% ipython --no-banner

In [1]: import numpy as np

In [2]: np.set_printoptions(precision=1, suppress=True, linewidth=140, floatmode="fixed")

In [3]: K = np.load("x.npy")

In [4]: print(K)
[[ 9.4 11.0 10.2]
 [10.9  9.4 10.5]
 [ 9.0  8.7  9.0]
 [ 9.1  9.9  9.6]
 [10.0 10.5 11.2]
 [12.5  9.4 10.8]
 [ 8.3  8.9 10.6]
 [10.2 10.0 10.3]
 [10.7  9.2  9.8]
 [10.9  9.1  9.9]
 [10.4  9.1 10.0]
 [ 9.5 11.2  9.0]
 [10.2 10.4 11.1]]

In [5]: np.linalg.matrix_rank(K, rtol=0.1)
Out[5]: np.int64(1)

In [6]: np.argsort(-np.linalg.norm(K, axis=0).round(6), kind="stable")[:3]
Out[6]: array([2, 0, 1])

In [7]: np.abs(np.linalg.svd(K)[2][-1])
Out[7]: array([0.4, 0.4, 0.8])

In [8]: z = K[:, 1] > np.median(K[:, 1])

In [9]: f = K[z].mean(axis=0) - K[~z].mean(axis=0)

In [10]: f
Out[10]: array([-0.7,  1.4,  0.1])

In [11]: ((K - K.mean(axis=0)) @ f > 0).astype(int)
Out[11]: array([1, 0, 0, 1, 1, 0, 1, 1, 0, 0, 0, 1, 1])

In [12]: round(float((((K - K.mean(axis=0)) @ f > 0) == z).mean()), 1)
Out[12]: 0.9

In [13]: np.argsort(-np.abs(f).round(6), kind="stable")
Out[13]: array([1, 0, 2])

In [14]: X = np.load("block6.npy")

In [15]: X
Out[15]: 
array([[-0.4,  0.6, -0.5],
       [ 0.4,  0.6,  2.2],
       [ 1.1,  0.6,  0.1],
       [-1.7, -1.4, -0.2]])

In [16]: other = np.c_[X[:, :1] @ np.array([[9]]), np.array([-2, -1, 1, 0])]

In [17]: print(other)
[[ -3.6  -2.0]
 [  3.6  -1.0]
 [  9.9   1.0]
 [-15.3   0.0]]

In [18]: np.round(np.linalg.lstsq(X, other[:, 0])[0], 1) + 0
Out[18]: array([9.0, 0.0, 0.0])

In [19]: x0 = np.array([-3, -1])

In [20]: target = other @ x0

In [21]: np.round(np.linalg.pinv(other) @ other, 1) + 0
Out[21]: 
array([[1.0, 0.0],
       [0.0, 1.0]])

In [22]: try:
    ...:     np.linalg.solve(other, target)
    ...: except np.linalg.LinAlgError as e:
    ...:     print("failed:", e)
    ...: 
failed: Last 2 dimensions of the array must be square

In [23]: target
Out[23]: array([ 12.8,  -9.8, -30.7,  45.9])

In [24]: rng = np.random.default_rng(700)

In [25]: target = target + 0.3 * rng.normal(size=4)

In [26]: target
Out[26]: array([ 12.8,  -9.8, -30.5,  46.2])

In [27]: coef, *_ = np.linalg.lstsq(other, target)

In [28]: [round(float(np.linalg.norm(np.linalg.solve(other.T @ other + lam * np.eye(2), other.T @ target))), 2) for lam in (0, 1, 10, 100)]
Out[28]: [3.15, 3.11, 2.98, 2.38]

In [29]: np.round(other.T @ (target - other @ coef), 1) + 0
Out[29]: array([0.0, 0.0])

In [30]: coef
Out[30]: array([-3.0, -0.9])

In [31]: coef.round()
Out[31]: array([-3.0, -1.0])

In [32]: F = np.array([[1, 0, 0], [0, 0, 0], [2, 0, 0], [0, 0, 0], [0, 0, 0], [0, 0, 0]])

In [33]: # column 2 repeats column 1

In [34]: U, sig, Vt = np.linalg.svd(F)

In [35]: np.argmax(sig[:-1] / (sig[1:] + 1e-6)) + 1
Out[35]: np.int64(1)

In [36]: print(sig)
[2.2 0.0 0.0]

In [37]: other = U[:, :1] @ np.diag(sig[:1]) @ Vt[:1]

In [38]: np.linalg.matrix_rank(F, rtol=0.05)
Out[38]: np.int64(1)

In [39]: np.round(np.abs(F - other).max(), 1)
Out[39]: np.float64(0.0)

In [40]: round(np.linalg.norm(F - other, 2), 1), sig[1]
Out[40]: (np.float64(0.0), np.float64(0.0))

In [41]: x0 = np.array([3, 3, 0])

In [42]: target = X @ x0

In [43]: target
Out[43]: array([ 0.6,  3.0,  5.1, -9.3])

In [44]: np.round(np.linalg.solve(X.T @ X, X.T @ target), 1) + 0
Out[44]: array([3.0, 3.0, 0.0])

In [45]: target = target + 0.1 * rng.normal(size=4)

In [46]: target
Out[46]: array([ 0.6,  3.1,  5.1, -9.2])

In [47]: coef, *_ = np.linalg.lstsq(X, target)

In [48]: print(coef.round())
[3.0 3.0 0.0]

In [49]: print(coef.round(1) + 0)
[2.9 3.0 0.0]

In [50]: np.round(X.T @ (target - X @ coef), 1) + 0
Out[50]: array([0.0, 0.0, 0.0])

In [51]: print(round(float(np.linalg.norm(target - X @ coef)), 1))
0.1

In [52]: E = np.load("m.npy")

In [53]: print(E)
[[ 1.0  0.0  0.0  0.0]
 [ 0.0  1.0  0.0  1.0]
 [ 0.0 -1.0 -1.0 -1.0]
 [ 0.0 -2.0  0.0  0.0]]

In [54]: # 2 blocks once reordered

In [55]: round(float(np.linalg.det(E)), 1)
Out[55]: -2.0

In [56]: print(np.allclose(E @ E.T, E.T @ E))
False

In [57]: np.trace(E)
Out[57]: np.float64(1.0)

In [58]: np.sort(np.abs(np.linalg.eigvals(E)))
Out[58]: array([1.0, 1.0, 1.4, 1.4])

In [59]: round(np.linalg.det(E), 1)
Out[59]: np.float64(-2.0)

In [60]: np.flatnonzero(np.linalg.matrix_power((E != 0) + (E.T != 0) + np.eye(4), 4)[2])
Out[60]: array([1, 2, 3])

In [61]: (np.linalg.matrix_power((E != 0) + (E.T != 0) + np.eye(4), 4) > 0).astype(int)
Out[61]: 
array([[1, 0, 0, 0],
       [0, 1, 1, 1],
       [0, 1, 1, 1],
       [0, 1, 1, 1]])
